$ python3 -q
>>> import numpy as np
>>> import numpy.linalg as la
>>> np.set_printoptions(precision=2, suppress=True, linewidth=120, sign=" ")
>>> K = np.vander(np.arange(12) - 4, 4, increasing=True)
>>> K
array([[  1,  -4,  16, -64],
       [  1,  -3,   9, -27],
       [  1,  -2,   4,  -8],
       [  1,  -1,   1,  -1],
       [  1,   0,   0,   0],
       [  1,   1,   1,   1],
       [  1,   2,   4,   8],
       [  1,   3,   9,  27],
       [  1,   4,  16,  64],
       [  1,   5,  25, 125],
       [  1,   6,  36, 216],
       [  1,   7,  49, 343]])
>>> def softmax(z):
...     e = np.exp(z - z.max(axis=-1, keepdims=True))
...     return e / e.sum(axis=-1, keepdims=True)
... 
>>> np.round(softmax(10 * K[7]), 2) + 0
array([ 0.,  0.,  0.,  1.])
>>> np.round(softmax(K[7]), 2) + 0
array([ 0.,  0.,  0.,  1.])
>>> np.round(softmax(K[7] + 4), 2) + 0
array([ 0.,  0.,  0.,  1.])
>>> scores = K @ K.T / np.sqrt(4)
>>> np.round(softmax(scores), 2) + 0
array([[ 1.  ,  0.  ,  0.  ,  0.  ,  0.  ,  0.  ,  0.  ,  0.  ,  0.  ,  0.  ,  0.  ,  0.  ],
       [ 1.  ,  0.  ,  0.  ,  0.  ,  0.  ,  0.  ,  0.  ,  0.  ,  0.  ,  0.  ,  0.  ,  0.  ],
       [ 1.  ,  0.  ,  0.  ,  0.  ,  0.  ,  0.  ,  0.  ,  0.  ,  0.  ,  0.  ,  0.  ,  0.  ],
       [ 1.  ,  0.  ,  0.  ,  0.  ,  0.  ,  0.  ,  0.  ,  0.  ,  0.  ,  0.  ,  0.  ,  0.  ],
       [ 0.08,  0.08,  0.08,  0.08,  0.08,  0.08,  0.08,  0.08,  0.08,  0.08,  0.08,  0.08],
       [ 0.  ,  0.  ,  0.  ,  0.  ,  0.  ,  0.  ,  0.  ,  0.  ,  0.  ,  0.  ,  0.  ,  1.  ],
       [ 0.  ,  0.  ,  0.  ,  0.  ,  0.  ,  0.  ,  0.  ,  0.  ,  0.  ,  0.  ,  0.  ,  1.  ],
       [ 0.  ,  0.  ,  0.  ,  0.  ,  0.  ,  0.  ,  0.  ,  0.  ,  0.  ,  0.  ,  0.  ,  1.  ],
       [ 0.  ,  0.  ,  0.  ,  0.  ,  0.  ,  0.  ,  0.  ,  0.  ,  0.  ,  0.  ,  0.  ,  1.  ],
       [ 0.  ,  0.  ,  0.  ,  0.  ,  0.  ,  0.  ,  0.  ,  0.  ,  0.  ,  0.  ,  0.  ,  1.  ],
       [ 0.  ,  0.  ,  0.  ,  0.  ,  0.  ,  0.  ,  0.  ,  0.  ,  0.  ,  0.  ,  0.  ,  1.  ],
       [ 0.  ,  0.  ,  0.  ,  0.  ,  0.  ,  0.  ,  0.  ,  0.  ,  0.  ,  0.  ,  0.  ,  1.  ]])
>>> np.round(softmax(scores + np.triu(np.full(scores.shape, -np.inf), 1)), 2) + 0
array([[ 1.  ,  0.  ,  0.  ,  0.  ,  0.  ,  0.  ,  0.  ,  0.  ,  0.  ,  0.  ,  0.  ,  0.  ],
       [ 1.  ,  0.  ,  0.  ,  0.  ,  0.  ,  0.  ,  0.  ,  0.  ,  0.  ,  0.  ,  0.  ,  0.  ],
       [ 1.  ,  0.  ,  0.  ,  0.  ,  0.  ,  0.  ,  0.  ,  0.  ,  0.  ,  0.  ,  0.  ,  0.  ],
       [ 1.  ,  0.  ,  0.  ,  0.  ,  0.  ,  0.  ,  0.  ,  0.  ,  0.  ,  0.  ,  0.  ,  0.  ],
       [ 0.2 ,  0.2 ,  0.2 ,  0.2 ,  0.2 ,  0.  ,  0.  ,  0.  ,  0.  ,  0.  ,  0.  ,  0.  ],
       [ 0.  ,  0.  ,  0.01,  0.1 ,  0.16,  0.73,  0.  ,  0.  ,  0.  ,  0.  ,  0.  ,  0.  ],
       [ 0.  ,  0.  ,  0.  ,  0.  ,  0.  ,  0.  ,  1.  ,  0.  ,  0.  ,  0.  ,  0.  ,  0.  ],
       [ 0.  ,  0.  ,  0.  ,  0.  ,  0.  ,  0.  ,  0.  ,  1.  ,  0.  ,  0.  ,  0.  ,  0.  ],
       [ 0.  ,  0.  ,  0.  ,  0.  ,  0.  ,  0.  ,  0.  ,  0.  ,  1.  ,  0.  ,  0.  ,  0.  ],
       [ 0.  ,  0.  ,  0.  ,  0.  ,  0.  ,  0.  ,  0.  ,  0.  ,  0.  ,  1.  ,  0.  ,  0.  ],
       [ 0.  ,  0.  ,  0.  ,  0.  ,  0.  ,  0.  ,  0.  ,  0.  ,  0.  ,  0.  ,  1.  ,  0.  ],
       [ 0.  ,  0.  ,  0.  ,  0.  ,  0.  ,  0.  ,  0.  ,  0.  ,  0.  ,  0.  ,  0.  ,  1.  ]])
>>> softmax(scores)[7] @ K
array([   1.,    7.,   49.,  343.])
